$ python3 -q
>>> import numpy as np
>>> np.set_printoptions(suppress=True, linewidth=120)
>>> K = np.load("x.npy")
>>> K
array([[  0. ,   0.6,   1.3,   1.5,   1.5,   0.3,  -0.6,   0.8,  -0.4,  -1.9],
       [  1.5,  -1. ,  -0.5,  -0.3,  -0.3,   0.8,   0.3,   1.2,  -0.8,   1.6],
       [ -1.5,   1.6,  -0.8,   0.4,   2. ,   1. ,   0. ,   1.1,   0.6,  -0.8],
       [  2. ,   1.1,  -0.7,   0.3,   1.6,   0.6,   0.4,  -0.6,   0.3,   0.3],
       [-10.5,  -0.2,  -0.4,   0.5,   1.8,   0.3,   0. ,  -1.4,   0.2,  -0.6]])
>>> x0 = np.array([0, 1, 1, 2, 0, 2, 2, 2, 2, 0])
>>> K @ np.eye(10)[3]
array([ 1.5, -0.3,  0.4,  0.3,  0.5])
>>> np.linalg.norm(K @ x0) <= np.linalg.norm(K, 2) * np.linalg.norm(x0) + 1e-9
np.True_
>>> np.sign((K @ x0).round(6))
array([ 1.,  1.,  1.,  1., -1.])
>>> np.round(np.einsum("ij,j->i", K, x0), 3)
array([ 5.1,  0.9,  7. ,  2.4, -1.4])
>>> rng = np.random.default_rng(548653)
>>> M2 = K + rng.integers(-2, 3, (5, 1)) @ rng.integers(-2, 3, (1, 10))
>>> M2.round(3)
array([[-2. ,  4.6,  1.3,  1.5, -0.5, -3.7, -0.6, -1.2, -0.4,  2.1],
       [ 2.5, -3. , -0.5, -0.3,  0.7,  2.8,  0.3,  2.2, -0.8, -0.4],
       [-3.5,  5.6, -0.8,  0.4,  0. , -3. ,  0. , -0.9,  0.6,  3.2],
       [ 3. , -0.9, -0.7,  0.3,  2.6,  2.6,  0.4,  0.4,  0.3, -1.7],
       [-8.5, -4.2, -0.4,  0.5,  3.8,  4.3,  0. ,  0.6,  0.2, -4.6]])
>>> np.linalg.matrix_rank(M2 - K, tol=1e-8)
np.int64(1)
>>> np.abs(M2 - K).sum(axis=1)
array([18.,  9., 18.,  9., 18.])
>>> u, g = K[3], K[0]
>>> u @ g
np.float64(1.37)
>>> p = (u @ g) / (u @ u) * u
>>> np.round(g - p, 3)
array([-0.291,  0.44 ,  1.402,  1.456,  1.267,  0.213, -0.658,  0.887, -0.444, -1.944])
>>> (g - p) @ u
np.float64(0.0)
>>> np.round(np.linalg.norm(u + g) ** 2 + np.linalg.norm(u - g) ** 2, 3)
np.float64(41.64)
>>> x0 = np.array([5, 5, 3, 3, 5, 5, 1, 3, 0, 0])
>>> h = np.maximum(K @ x0, 0)
>>> np.round(np.maximum(K @ (3 * x0), 0), 3)
array([66.6, 19.5, 52.8, 71.7,  0. ])
>>> np.round(np.maximum(K @ x0, 0) - np.maximum(-K @ x0, 0), 3)
array([ 22.2,   6.5,  17.6,  23.9, -46.9])
>>> u = np.array([0, 2, 3, 5, 8, 9]) + 0.5
>>> M = np.outer(u, u) / (u @ u)
>>> M.round(3)
array([[0.001, 0.006, 0.008, 0.013, 0.02 , 0.022],
       [0.006, 0.03 , 0.041, 0.065, 0.1  , 0.112],
       [0.008, 0.041, 0.058, 0.091, 0.141, 0.157],
       [0.013, 0.065, 0.091, 0.143, 0.221, 0.247],
       [0.02 , 0.1  , 0.141, 0.221, 0.342, 0.382],
       [0.022, 0.112, 0.157, 0.247, 0.382, 0.427]])
>>> np.unique(M.round(6), axis=0).shape
(6, 6)
>>> round(float(np.trace(np.linalg.pinv(M) @ M)), 3)
1.0
>>> np.round(M @ np.linalg.pinv(M) @ M, 3)
array([[0.001, 0.006, 0.008, 0.013, 0.02 , 0.022],
       [0.006, 0.03 , 0.041, 0.065, 0.1  , 0.112],
       [0.008, 0.041, 0.058, 0.091, 0.141, 0.157],
       [0.013, 0.065, 0.091, 0.143, 0.221, 0.247],
       [0.02 , 0.1  , 0.141, 0.221, 0.342, 0.382],
       [0.022, 0.112, 0.157, 0.247, 0.382, 0.427]])
>>> u, g = M[1], M[2]
>>> np.round(u @ u, 3)
np.float64(0.03)
>>> p = (u @ g) / (u @ u) * u
>>> np.linalg.matrix_rank(np.outer(u, g))
np.int64(1)
>>> np.round(np.outer(u, g), 3) + 0
array([[0.   , 0.   , 0.   , 0.001, 0.001, 0.001],
       [0.   , 0.001, 0.002, 0.003, 0.004, 0.005],
       [0.   , 0.002, 0.002, 0.004, 0.006, 0.007],
       [0.001, 0.003, 0.004, 0.006, 0.009, 0.01 ],
       [0.001, 0.004, 0.006, 0.009, 0.014, 0.016],
       [0.001, 0.005, 0.007, 0.01 , 0.016, 0.018]])
>>> np.round(np.linalg.matrix_power(M, 3), 3)
array([[0.001, 0.006, 0.008, 0.013, 0.02 , 0.022],
       [0.006, 0.03 , 0.041, 0.065, 0.1  , 0.112],
       [0.008, 0.041, 0.058, 0.091, 0.141, 0.157],
       [0.013, 0.065, 0.091, 0.143, 0.221, 0.247],
       [0.02 , 0.1  , 0.141, 0.221, 0.342, 0.382],
       [0.022, 0.112, 0.157, 0.247, 0.382, 0.427]])
>>> np.trace(M)
np.float64(1.0)
>>> round(float(np.linalg.det(M)), 3)
-0.0
>>> E = np.loadtxt("mat.csv", delimiter=",")
>>> E
array([[-12., -20.,  -8.,  -6., -10.,  -4.],
       [ -4.,  -4., -12.,  -2.,  -2.,  -6.],
       [-20.,  -4., -16., -10.,  -2.,  -8.],
       [ -6., -10.,  -4.,  -9., -15.,  -6.],
       [ -2.,  -2.,  -6.,  -3.,  -3.,  -9.],
       [-10.,  -2.,  -8., -15.,  -3., -12.]])
>>> u = np.array([1, 1])
>>> np.cross(E[3, :3], E[4, :3])
array([ 52., -28.,  -8.])
>>> np.correlate(E[3], E[4], "full")
array([ 54., 108.,  84., 159., 246., 182., 145., 134.,  84.,  42.,  12.])
>>> np.polyval(u, E[3])
array([ -5.,  -9.,  -3.,  -8., -14.,  -5.])
>>> np.linalg.rank(E)
Traceback (most recent call last):
  File "<python-input-44>", line 1, in <module>
    np.linalg.rank(E)
    ^^^^^^^^^^^^^^
AttributeError: module 'numpy.linalg' has no attribute 'rank'
>>> np.abs(E).max()
np.float64(20.0)
>>> np.linalg.matrix_rank(E)
np.int64(6)
>>> np.unravel_index(np.abs(E).argmax(), E.shape)
(np.int64(0), np.int64(1))
>>> np.round(np.linalg.norm(E), 3)
np.float64(54.8)
>>> np.zeros(6, 6)
Traceback (most recent call last):
  File "<python-input-49>", line 1, in <module>
    np.zeros(6, 6)
    ~~~~~~~~^^^^^^
TypeError: Cannot interpret '6' as a data type
>>> E.shape
(6, 6)
>>> np.diff(E, axis=0)
array([[  8.,  16.,  -4.,   4.,   8.,  -2.],
       [-16.,   0.,  -4.,  -8.,   0.,  -2.],
       [ 14.,  -6.,  12.,   1., -13.,   2.],
       [  4.,   8.,  -2.,   6.,  12.,  -3.],
       [ -8.,   0.,  -2., -12.,   0.,  -3.]])
>>> E.sum(axis=1)
array([-60., -30., -60., -50., -25., -50.])
>>> E - E[0]
array([[ 0.,  0.,  0.,  0.,  0.,  0.],
       [ 8., 16., -4.,  4.,  8., -2.],
       [-8., 16., -8., -4.,  8., -4.],
       [ 6., 10.,  4., -3., -5., -2.],
       [10., 18.,  2.,  3.,  7., -5.],
       [ 2., 18.,  0., -9.,  7., -8.]])
